$ python3 -q
>>> import numpy as np
>>> np.set_printoptions(suppress=True, linewidth=200)
>>> M = np.load("arr.npy")
>>> print(M)
[[ 1 -2  0  0  1]
 [ 1  1 -2  0  0]
 [ 0  1  1 -2  0]
 [ 0  0  1  1 -2]
 [-2  0  0  1  1]]
>>> print(np.einsum("ij,ji->", M, M))
-15
>>> np.round(np.linalg.eigvals(M), 4) + 0
array([0.691+2.8532j, 0.691-2.8532j, 0.   +0.j    , 1.809+1.7634j, 1.809-1.7634j])
>>> np.kron(np.eye(2, dtype=int), M)
array([[ 1, -2,  0,  0,  1,  0,  0,  0,  0,  0],
       [ 1,  1, -2,  0,  0,  0,  0,  0,  0,  0],
       [ 0,  1,  1, -2,  0,  0,  0,  0,  0,  0],
       [ 0,  0,  1,  1, -2,  0,  0,  0,  0,  0],
       [-2,  0,  0,  1,  1,  0,  0,  0,  0,  0],
       [ 0,  0,  0,  0,  0,  1, -2,  0,  0,  1],
       [ 0,  0,  0,  0,  0,  1,  1, -2,  0,  0],
       [ 0,  0,  0,  0,  0,  0,  1,  1, -2,  0],
       [ 0,  0,  0,  0,  0,  0,  0,  1,  1, -2],
       [ 0,  0,  0,  0,  0, -2,  0,  0,  1,  1]])
>>> hat = np.triu(np.array([[2, 0, 8, 4, 6],
...     [5, 2, 2, 3, 4],
...     [8, 9, 8, 2, 0],
...     [9, 2, 7, 5, 2],
...     [2, 9, 8, 2, 0]]), 1) + np.eye(5)
>>> out = hat @ M @ np.linalg.inv(hat)
>>> out
array([[ -11.,    6.,   88., -156.,  353.],
       [  -7.,    3.,   53.,  -84.,  196.],
       [   0.,    1.,    1.,   -5.,    2.],
       [  -4.,    0.,   33.,  -47.,  118.],
       [  -2.,    0.,   16.,  -23.,   59.]])
>>> print(np.trace(out), np.trace(M))
5.0 5
>>> np.round(np.poly(out), 4) + 0
array([  1.,  -5.,  20., -40.,  55.,   0.])
>>> hat @ M - M @ hat
array([[-12.,   8.,   8.,  -4.,   0.],
       [ -8.,   2.,  -5.,   0., -12.],
       [  0.,   0.,   0.,  -3.,  -4.],
       [ -4.,   0.,   0.,   0.,   0.],
       [  0.,   0.,  16.,   8.,  10.]])
>>> np.linalg.matrix_rank(out)
np.int64(4)
>>> out = M / np.linalg.norm(M, axis=1, keepdims=True)
>>> gram = out @ out.T
>>> print((np.abs(gram) > 0.9).astype(int))
[[1 0 0 0 0]
 [0 1 0 0 0]
 [0 0 1 0 0]
 [0 0 0 1 0]
 [0 0 0 0 1]]
>>> left, sigma, VT = np.linalg.svd(M)
>>> sigma.round(4) + 0
array([2.9356, 2.9356, 2.5263, 2.5263, 0.    ])
>>> out = left[:, :4] @ np.diag(sigma[:4]) @ VT[:4]
>>> np.linalg.matrix_rank(out)
np.int64(4)
>>> print(out.round(4) + 0)
[[ 1. -2.  0.  0.  1.]
 [ 1.  1. -2.  0.  0.]
 [ 0.  1.  1. -2.  0.]
 [ 0.  0.  1.  1. -2.]
 [-2.  0.  0.  1.  1.]]
>>> np.round(np.abs(M - out).max(), 4)
np.float64(0.0)
>>> print(np.linalg.matrix_rank(M, rtol=0.05))
4
>>> print(np.round(np.linalg.norm(M - out) / np.linalg.norm(M), 4))
0.0
>>> left, sigma, VT = np.linalg.svd(M)
>>> V = VT[:(sigma > 1e-8).sum()]
>>> rng = np.random.default_rng(78350)
>>> vec = M[0] + 2 * M[4] + rng.integers(2) * np.eye(5)[4]
>>> vec
array([-3., -2.,  0.,  2.,  3.])
>>> np.round(V.T @ V, 4)
array([[ 0.8, -0.2, -0.2, -0.2, -0.2],
       [-0.2,  0.8, -0.2, -0.2, -0.2],
       [-0.2, -0.2,  0.8, -0.2, -0.2],
       [-0.2, -0.2, -0.2,  0.8, -0.2],
       [-0.2, -0.2, -0.2, -0.2,  0.8]])
>>> np.linalg.matrix_rank(np.vstack([M, vec]))
np.int64(4)
>>> np.round(np.diag(V.T @ V), 4)
array([0.8, 0.8, 0.8, 0.8, 0.8])
>>> np.round(np.linalg.norm(vec - V.T @ V @ vec), 4)
np.float64(0.0)
>>> np.allclose(V.T @ V @ vec, vec)
True
